$ python -q
>>> import numpy as np
>>> import numpy.linalg as la
>>> np.set_printoptions(precision=2, suppress=True, linewidth=140)
>>> def rd(a):
...     return np.round(a, 2) + 0
... 
>>> mat = np.loadtxt("m.csv", delimiter=",")
>>> rd(mat)
array([[-0.27, -0.48,  0.11,  0.44, -1.07,  0.37,  0.51, -0.07,  0.  ],
       [-0.48,  0.23,  0.68,  0.27,  0.27, -0.29,  0.18,  0.22, -0.38],
       [ 0.11,  0.68, -0.09,  0.43,  0.28,  0.04,  0.04, -0.63,  0.  ],
       [ 0.44,  0.27,  0.43, -0.28, -0.86,  0.25,  0.13,  0.13, -0.04],
       [-1.07,  0.27,  0.28, -0.86, -0.1 , -0.25,  0.13, -0.69, -0.83],
       [ 0.37, -0.29,  0.04,  0.25, -0.25, -0.28, -0.35, -0.13, -0.67],
       [ 0.51,  0.18,  0.04,  0.13,  0.13, -0.35,  0.09,  0.36,  0.5 ],
       [-0.07,  0.22, -0.63,  0.13, -0.69, -0.13,  0.36,  0.52, -0.28],
       [ 0.  , -0.38,  0.  , -0.04, -0.83, -0.67,  0.5 , -0.28,  0.2 ]])
>>> # equal to its transpose
>>> rng = np.random.default_rng(79)
>>> z = rng.permutation(9)
>>> z
array([6, 8, 5, 0, 7, 4, 1, 2, 3])
>>> A2 = mat[z][:, z]
>>> rd(la.det(A2)), rd(la.det(mat[z]))
(np.float64(0.0), np.float64(0.0))
>>> rd(np.diag(A2))
array([ 0.09,  0.2 , -0.28, -0.27,  0.52, -0.1 ,  0.23, -0.09, -0.28])
>>> rd(np.sort(np.abs(la.eigvals(A2))))
array([0., 1., 1., 1., 1., 1., 1., 2., 2.])
>>> evals, V = la.eigh(mat)
>>> (evals > 1e-8).sum(), (evals < -1e-8).sum()
(np.int64(4), np.int64(4))
>>> rd(V.T @ mat @ V)
array([[-2.,  0.,  0.,  0.,  0.,  0.,  0.,  0.,  0.],
       [ 0., -1.,  0.,  0.,  0.,  0.,  0.,  0.,  0.],
       [ 0.,  0., -1.,  0.,  0.,  0.,  0.,  0.,  0.],
       [ 0.,  0.,  0., -1.,  0.,  0.,  0.,  0.,  0.],
       [ 0.,  0.,  0.,  0.,  0.,  0.,  0.,  0.,  0.],
       [ 0.,  0.,  0.,  0.,  0.,  1.,  0.,  0.,  0.],
       [ 0.,  0.,  0.,  0.,  0.,  0.,  1.,  0.,  0.],
       [ 0.,  0.,  0.,  0.,  0.,  0.,  0.,  1.,  0.],
       [ 0.,  0.,  0.,  0.,  0.,  0.,  0.,  0.,  2.]])
>>> rd(evals.sum()), rd(np.trace(mat))
(np.float64(0.0), np.float64(0.0))
>>> rd(V @ np.diag(evals) @ V.T)
array([[-0.27, -0.48,  0.11,  0.44, -1.07,  0.37,  0.51, -0.07,  0.  ],
       [-0.48,  0.23,  0.68,  0.27,  0.27, -0.29,  0.18,  0.22, -0.38],
       [ 0.11,  0.68, -0.09,  0.43,  0.28,  0.04,  0.04, -0.63,  0.  ],
       [ 0.44,  0.27,  0.43, -0.28, -0.86,  0.25,  0.13,  0.13, -0.04],
       [-1.07,  0.27,  0.28, -0.86, -0.1 , -0.25,  0.13, -0.69, -0.83],
       [ 0.37, -0.29,  0.04,  0.25, -0.25, -0.28, -0.35, -0.13, -0.67],
       [ 0.51,  0.18,  0.04,  0.13,  0.13, -0.35,  0.09,  0.36,  0.5 ],
       [-0.07,  0.22, -0.63,  0.13, -0.69, -0.13,  0.36,  0.52, -0.28],
       [ 0.  , -0.38,  0.  , -0.04, -0.83, -0.67,  0.5 , -0.28,  0.2 ]])
>>> rd(la.svd(mat, compute_uv=False))
array([2., 2., 1., 1., 1., 1., 1., 1., 0.])
